$ python3 -q
>>> import numpy as np
>>> import numpy.linalg as la
>>> np.set_printoptions(precision=2, suppress=True, linewidth=160)
>>> def rnd(a):
...     return np.round(a, 2) + 0
... 
>>> data = np.loadtxt("arr.csv", delimiter=",")
>>> data
array([[2., 0., 0., 0., 2., 1., 1., 2., 1.],
       [0., 1., 2., 2., 0., 1., 2., 0., 1.],
       [2., 2., 2., 2., 2., 2., 1., 2., 0.],
       [2., 0., 0., 1., 1., 0., 2., 1., 2.],
       [0., 2., 1., 1., 0., 2., 2., 1., 0.],
       [1., 1., 0., 1., 1., 0., 1., 1., 1.],
       [1., 0., 2., 1., 1., 1., 0., 2., 0.],
       [0., 0., 1., 2., 2., 0., 1., 0., 0.],
       [0., 1., 2., 2., 2., 1., 1., 2., 1.]])
>>> rng = np.random.default_rng(8429)
>>> A2 = data + rng.integers(-2, 3, (9, 8)) @ rng.integers(-2, 3, (8, 9))
>>> A2
array([[  4.,   0.,  -2.,  -1.,   4.,  -5.,   1.,   3.,  -4.],
       [ -9.,   0., -10.,   6.,  -3.,   6.,  -4.,   2.,   1.],
       [ -1.,   1.,   2.,   9.,   2.,   6.,   3.,  -4.,   9.],
       [  0.,  -2.,  -7.,  -5.,  11.,   1.,   0.,  -2., -10.],
       [-15.,  -3.,  -4.,   7.,  -2.,  13.,  -8.,  -2.,   5.],
       [  1.,  -1.,   7.,   3.,   1.,   4.,   3.,   0.,  11.],
       [ -1.,  -5.,   4.,   2.,   7.,   1.,  -8.,  -2.,  -2.],
       [ -7.,  -3.,   5.,  10.,   0.,   1.,   5.,  -3.,  12.],
       [  4.,  -7.,  10.,   6.,  16.,  -7.,   5.,   3.,   6.]])
>>> rnd(la.svd(A2 - data, compute_uv=False))
array([32.72, 29.38, 21.12, 10.22,  8.59,  5.87,  4.5 ,  0.89,  0.  ])
>>> la.matrix_rank(A2 - data, tol=1e-8)
np.int64(8)
>>> A2 = la.inv(data)
>>> rnd(la.det(data) * A2)
array([[   6.,    9.,    3.,   -6.,   -6.,   12.,    6.,    0.,  -15.],
       [  36.,   42.,  -18.,  -60.,  -12.,   72.,   12.,    0.,  -30.],
       [  72.,   84.,  -44., -104.,  -24.,  112.,   40.,    8.,  -60.],
       [ -96.,  -96.,   56.,  128.,   24., -136.,  -40.,   -8.,   72.],
       [  36.,   30.,  -14.,  -44.,  -12.,   40.,    4.,    8.,  -18.],
       [ -66.,  -75.,   55.,  106.,   18., -140.,  -50.,  -16.,   69.],
       [  48.,   48.,  -40.,  -64.,    0.,   80.,   32.,   16.,  -48.],
       [ -12.,  -18.,   -6.,   12.,   12.,    0.,   12.,    0.,    6.],
       [ -18.,  -15.,   19.,   34.,   -6.,  -44.,  -26.,  -16.,   33.]])
>>> rnd(data @ A2)
array([[1., 0., 0., 0., 0., 0., 0., 0., 0.],
       [0., 1., 0., 0., 0., 0., 0., 0., 0.],
       [0., 0., 1., 0., 0., 0., 0., 0., 0.],
       [0., 0., 0., 1., 0., 0., 0., 0., 0.],
       [0., 0., 0., 0., 1., 0., 0., 0., 0.],
       [0., 0., 0., 0., 0., 1., 0., 0., 0.],
       [0., 0., 0., 0., 0., 0., 1., 0., 0.],
       [0., 0., 0., 0., 0., 0., 0., 1., 0.],
       [0., 0., 0., 0., 0., 0., 0., 0., 1.]])
>>> rnd(la.inv(A2))
array([[2., 0., 0., 0., 2., 1., 1., 2., 1.],
       [0., 1., 2., 2., 0., 1., 2., 0., 1.],
       [2., 2., 2., 2., 2., 2., 1., 2., 0.],
       [2., 0., 0., 1., 1., 0., 2., 1., 2.],
       [0., 2., 1., 1., 0., 2., 2., 1., 0.],
       [1., 1., 0., 1., 1., 0., 1., 1., 1.],
       [1., 0., 2., 1., 1., 1., 0., 2., 0.],
       [0., 0., 1., 2., 2., 0., 1., 0., 0.],
       [0., 1., 2., 2., 2., 1., 1., 2., 1.]])
>>> (np.abs(A2) > 1e-9).astype(int)
array([[1, 1, 1, 1, 1, 1, 1, 0, 1],
       [1, 1, 1, 1, 1, 1, 1, 0, 1],
       [1, 1, 1, 1, 1, 1, 1, 1, 1],
       [1, 1, 1, 1, 1, 1, 1, 1, 1],
       [1, 1, 1, 1, 1, 1, 1, 1, 1],
       [1, 1, 1, 1, 1, 1, 1, 1, 1],
       [1, 1, 1, 1, 0, 1, 1, 1, 1],
       [1, 1, 1, 1, 1, 0, 1, 0, 1],
       [1, 1, 1, 1, 1, 1, 1, 1, 1]])
>>> A2 = data / np.sqrt((data ** 2).mean(axis=1, keepdims=True))
>>> la.matrix_rank(data - data.mean(axis=1, keepdims=True))
np.int64(8)
>>> rnd(la.norm(A2, axis=1))
array([3., 3., 3., 3., 3., 3., 3., 3., 3.])
>>> f, v = data[7], data[5]
>>> f @ f
np.float64(10.0)
>>> pr = (f @ v) / (f @ f) * f
>>> pr
array([0. , 0. , 0.5, 1. , 1. , 0. , 0.5, 0. , 0. ])
>>> v - pr
array([ 1. ,  1. , -0.5,  0. ,  0. ,  0. ,  0.5,  1. ,  1. ])
>>> la.matrix_rank(np.outer(f, v))
np.int64(1)
>>> (v - pr) @ f
np.float64(0.0)
>>> q, R = la.qr(data)
>>> rnd(abs(R[0, 0])), rnd(la.norm(data[:, 0]))
(np.float64(3.74), np.float64(3.74))
>>> rnd(q @ R)
array([[2., 0., 0., 0., 2., 1., 1., 2., 1.],
       [0., 1., 2., 2., 0., 1., 2., 0., 1.],
       [2., 2., 2., 2., 2., 2., 1., 2., 0.],
       [2., 0., 0., 1., 1., 0., 2., 1., 2.],
       [0., 2., 1., 1., 0., 2., 2., 1., 0.],
       [1., 1., 0., 1., 1., 0., 1., 1., 1.],
       [1., 0., 2., 1., 1., 1., 0., 2., 0.],
       [0., 0., 1., 2., 2., 0., 1., 0., 0.],
       [0., 1., 2., 2., 2., 1., 1., 2., 1.]])
>>> E = np.vander(np.arange(3) - 2, 4, increasing=True)
>>> E
array([[ 1, -2,  4, -8],
       [ 1, -1,  1, -1],
       [ 1,  0,  0,  0]])
>>> # row 0 dominates
>>> vec = np.array([3, 0, -3, -2])
>>> h1 = np.maximum(E @ vec, 0)
>>> np.maximum(E @ (3 * vec), 0)
array([21,  6,  9])
>>> np.maximum(E @ vec, 0) - np.maximum(-E @ vec, 0)
array([7, 2, 3])
>>> rnd(np.tanh(E @ vec))
array([1.  , 0.96, 1.  ])
>>> E.T @ h1
array([ 12, -16,  30, -58])
>>> h1
array([7, 2, 3])
>>> A2 = E / la.norm(E, axis=1, keepdims=True)
>>> C2 = A2 @ A2.T
>>> np.argwhere(np.triu(np.abs(C2) > 0.95, 1))
array([], shape=(0, 2), dtype=int64)
>>> (np.abs(C2) > 0.9).astype(int)
array([[1, 0, 0],
       [0, 1, 0],
       [0, 0, 1]])
>>> rnd(C2[1])
array([0.81, 1.  , 0.5 ])
>>> A2 = np.array([[-2, -1, 1], [-1, 2, -1], [2, -1, -1], [2, 2, 0]])
>>> np.einsum("ij,ij->i", E, E)
array([85,  4,  1])
>>> np.einsum("ik,kj->ij", E, A2)
array([[ -8, -25,  -1],
       [ -1,  -6,   1],
       [ -2,  -1,   1]])
>>> np.vstack([E, A2.T]).shape
(6, 4)
>>> E @ A2
array([[ -8, -25,  -1],
       [ -1,  -6,   1],
       [ -2,  -1,   1]])
>>> la.matrix_rank(E @ A2)
np.int64(3)
>>> mat = np.loadtxt("m.csv", delimiter=",")
>>> mat
array([[ 0., -1., -1., -1., -1.,  0.,  1.,  2.,  1.],
       [ 0.,  0.,  2.,  2., -1., -2.,  2., -2.,  0.],
       [ 0.,  0.,  0.,  0.,  0., -1.,  2., -1.,  0.],
       [ 0.,  0.,  0.,  0.,  1.,  2.,  1., -2.,  0.],
       [ 0.,  0.,  0.,  0.,  0., -2.,  0., -1., -2.],
       [ 0.,  0.,  0.,  0.,  0.,  0., -2.,  2., -1.],
       [ 0.,  0.,  0.,  0.,  0.,  0.,  0.,  0., -1.],
       [ 0.,  0.,  0.,  0.,  0.,  0.,  0.,  0.,  2.],
       [ 0.,  0.,  0.,  0.,  0.,  0.,  0.,  0.,  0.]])
>>> # column 3 repeats column 2
>>> (mat + mat.T) / 2
array([[ 0. , -0.5, -0.5, -0.5, -0.5,  0. ,  0.5,  1. ,  0.5],
       [-0.5,  0. ,  1. ,  1. , -0.5, -1. ,  1. , -1. ,  0. ],
       [-0.5,  1. ,  0. ,  0. ,  0. , -0.5,  1. , -0.5,  0. ],
       [-0.5,  1. ,  0. ,  0. ,  0.5,  1. ,  0.5, -1. ,  0. ],
       [-0.5, -0.5,  0. ,  0.5,  0. , -1. ,  0. , -0.5, -1. ],
       [ 0. , -1. , -0.5,  1. , -1. ,  0. , -1. ,  1. , -0.5],
       [ 0.5,  1. ,  1. ,  0.5,  0. , -1. ,  0. ,  0. , -0.5],
       [ 1. , -1. , -0.5, -1. , -0.5,  1. ,  0. ,  0. ,  1. ],
       [ 0.5,  0. ,  0. ,  0. , -1. , -0.5, -0.5,  1. ,  0. ]])
>>> assert mat == mat.T
Traceback (most recent call last):
  File "<python-input-54>", line 1, in <module>
    assert mat == mat.T
           ^^^^^^^^^^^^
ValueError: The truth value of an array with more than one element is ambiguous. Use a.any() or a.all()
>>> rnd(la.det(mat))
np.float64(0.0)
